% ipython --no-banner

In [1]: import numpy as np

In [2]: np.set_printoptions(suppress=True, linewidth=160)

In [3]: M = np.array([[6, 9, 6], [4, 8, 0], [8, 7, 1], [-6, -15, 6]])

In [4]: x0 = np.array([3, 2, 1])

In [5]: target = M @ x0

In [6]: print(target)
[ 42  28  39 -42]

In [7]: print(np.round(np.linalg.lstsq(M, target)[0], 3))
[3. 2. 1.]

In [8]: print(np.round(np.linalg.solve(M.T @ M, M.T @ target), 3))
[3. 2. 1.]

In [9]: rng = np.random.default_rng(628999)

In [10]: target = target + 0.1 * rng.normal(size=4)

In [11]: print(target.round(3))
[ 41.999  27.99   38.91  -42.263]

In [12]: b, *_ = np.linalg.lstsq(M, target)

In [13]: print(np.round(M.T @ (target - M @ b), 3) + 0)
[0. 0. 0.]

In [14]: print(b.round())
[3. 2. 1.]

In [15]: print(np.round(np.linalg.norm(target - M @ b), 3))
0.088

In [16]: print(b.round(3))
[2.969 2.024 0.99 ]

In [17]: lab = rng.permutation(3)

In [18]: A2 = M[:, lab] * rng.choice([-1, 1], 3)

In [19]: print(A2)
[[  6   9   6]
 [  0   8   4]
 [  1   7   8]
 [  6 -15  -6]]

In [20]: Uu, _, vt = np.linalg.svd(M.T @ A2)

In [21]: print(np.round(Uu @ vt, 3) + 0)
[[0. 0. 1.]
 [0. 1. 0.]
 [1. 0. 0.]]

In [22]: J = np.loadtxt("dump.csv", delimiter=",")

In [23]: print(J)
[[-2.936 -8.945  7.981]
 [-2.548 -8.648  7.251]
 [-3.059 -8.658  8.298]
 [-3.038 -9.209  8.318]
 [-3.358 -8.338  7.881]
 [ 3.712 -1.044  1.344]
 [ 3.974 -0.723  0.802]
 [ 3.829 -1.439  0.784]
 [ 3.972 -0.771  0.844]
 [ 3.895 -0.471  1.057]
 [ 3.588  3.624  7.208]
 [ 2.224  4.333  6.431]
 [ 2.801  3.781  6.918]
 [ 2.17   4.28   7.651]
 [ 3.079  3.828  7.294]]

In [24]: x0 = np.array([0, -2, 0])

In [25]: print(np.sign((J @ x0).round(6)))
[ 1.  1.  1.  1.  1.  1.  1.  1.  1.  1. -1. -1. -1. -1. -1.]

In [26]: x0 = np.array([-1, -2, -3])

In [27]: target = J @ x0

In [28]: print(np.round(np.linalg.lstsq(J, target)[0], 3))
[-1. -2. -3.]

In [29]: print(np.round(np.linalg.pinv(J) @ J, 3) + 0)
[[1. 0. 0.]
 [0. 1. 0.]
 [0. 0. 1.]]

In [30]: print(np.round(np.linalg.solve(J.T @ J, J.T @ target), 3))
[-1. -2. -3.]

In [31]: target = target + 0.02 * rng.normal(size=15)

In [32]: print(target.round(3))
[ -3.123  -1.911  -4.55   -3.514  -3.645  -5.683  -4.956  -3.333  -4.97   -6.132 -32.467 -30.152 -31.13  -33.665 -32.589]

In [33]: b, *_ = np.linalg.lstsq(J, target)

In [34]: print([round(float(np.linalg.norm(np.linalg.solve(J.T @ J + lam * np.eye(3), J.T @ target))), 2) for lam in (0, 1, 10, 100)])
[3.74, 3.73, 3.63, 2.93]

In [35]: lab = rng.permutation(3)

In [36]: A2 = J[:, lab] * rng.choice([-1, 1], 3)

In [37]: print(A2)
[[ 8.945  7.981  2.936]
 [ 8.648  7.251  2.548]
 [ 8.658  8.298  3.059]
 [ 9.209  8.318  3.038]
 [ 8.338  7.881  3.358]
 [ 1.044  1.344 -3.712]
 [ 0.723  0.802 -3.974]
 [ 1.439  0.784 -3.829]
 [ 0.771  0.844 -3.972]
 [ 0.471  1.057 -3.895]
 [-3.624  7.208 -3.588]
 [-4.333  6.431 -2.224]
 [-3.781  6.918 -2.801]
 [-4.28   7.651 -2.17 ]
 [-3.828  7.294 -3.079]]

In [38]: Uu, _, vt = np.linalg.svd(J.T @ A2)

In [39]: print(np.round(np.linalg.lstsq(J, A2)[0], 3) + 0)
[[ 0.  0. -1.]
 [-1.  0.  0.]
 [ 0.  1.  0.]]

In [40]: print(lab)
[1 2 0]

In [41]: Xs = (A2 - A2.mean(axis=0)) / A2.std(axis=0)

In [42]: print(np.argwhere(np.abs(Xs) > 2))
[]

In [43]: b = np.linalg.lstsq(np.delete(Xs, 1, axis=1), Xs[:, 1])[0]

In [44]: print(b.round(3))
[-1.249  1.759]

In [45]: Xs = J - J.mean(axis=0)

In [46]: V = np.linalg.svd(Xs)[2][:2]

In [47]: A2 = Xs - Xs @ V.T @ V

In [48]: print(np.round(A2.std(axis=0), 3))
[0.313 0.131 0.161]

In [49]: print(np.round(np.cov(Xs @ V.T, rowvar=False), 3) + 0)
[[39.023  0.   ]
 [ 0.    10.724]]

In [50]: print(np.linalg.norm(A2, axis=1).round(6).argmax())
10

In [51]: u = np.array([0, -2]) + 0.5

In [52]: feats = np.eye(2) - 2 * np.outer(u, u) / (u @ u)

In [53]: print(feats)
[[ 0.8  0.6]
 [ 0.6 -0.8]]

In [54]: evals, V = np.linalg.eig(feats)

In [55]: print(np.round(feats @ V[:, 0] - evals[0] * V[:, 0], 3) + 0)
[0. 0.]

In [56]: print(np.round(np.sort(np.linalg.eigvals(feats.T)), 3))
[-1.  1.]

In [57]: print(evals)
[ 1. -1.]

In [58]: print(round(float(feats[:, 0] @ feats[:, 1]), 3))
-0.0

In [59]: print(np.round(np.linalg.svd(feats, compute_uv=False), 3))
[1. 1.]

In [60]: print(np.round(np.linalg.pinv(feats), 3))
[[ 0.8  0.6]
 [ 0.6 -0.8]]

In [61]: A2 = feats / np.sqrt((feats ** 2).mean(axis=1, keepdims=True))

In [62]: print(np.linalg.matrix_rank(feats - feats.mean(axis=1, keepdims=True)))
1

In [63]: x0 = np.array([2, -5])

In [64]: target = feats @ x0

In [65]: b, lr = np.zeros(2), 1 / np.linalg.norm(feats, 2) ** 2

In [66]: for i in range(4):
    ...:     b -= lr * feats.T @ (feats @ b - target)
    ...:     if i % 1 == 0: print(i, round(np.linalg.norm(feats @ b - target), 3))
    ...: 
0 0.0
1 0.0
2 0.0
3 0.0

In [67]: print(round(float(np.linalg.cond(feats)), 3))
1.0

In [68]: print(round(float(np.linalg.eigvalsh(feats).min()), 3))
-1.0

In [69]: try:
    ...:     np.linalg.cholesky(feats)
    ...: except np.linalg.LinAlgError as e:
    ...:     print(e)
    ...: 
Matrix is not positive definite

In [70]: K = np.array([[0, 1, 1], [1, 0, 0], [1, 0, 0]])

In [71]: # symmetric, so the eigenvalues are real

In [72]: print(K.sum(axis=0))
[2 1 1]

In [73]: print(np.argwhere(np.triu(K)))
[[0 1]
 [0 2]]

In [74]: low = np.diag(K.sum(axis=1)) - K

In [75]: print(low @ np.ones(3))
[0. 0. 0.]

In [76]: print(np.round(np.linalg.eigvalsh(low), 3) + 0)
[0. 1. 3.]

In [77]: print(round(np.linalg.det(low[1:, 1:])))
1
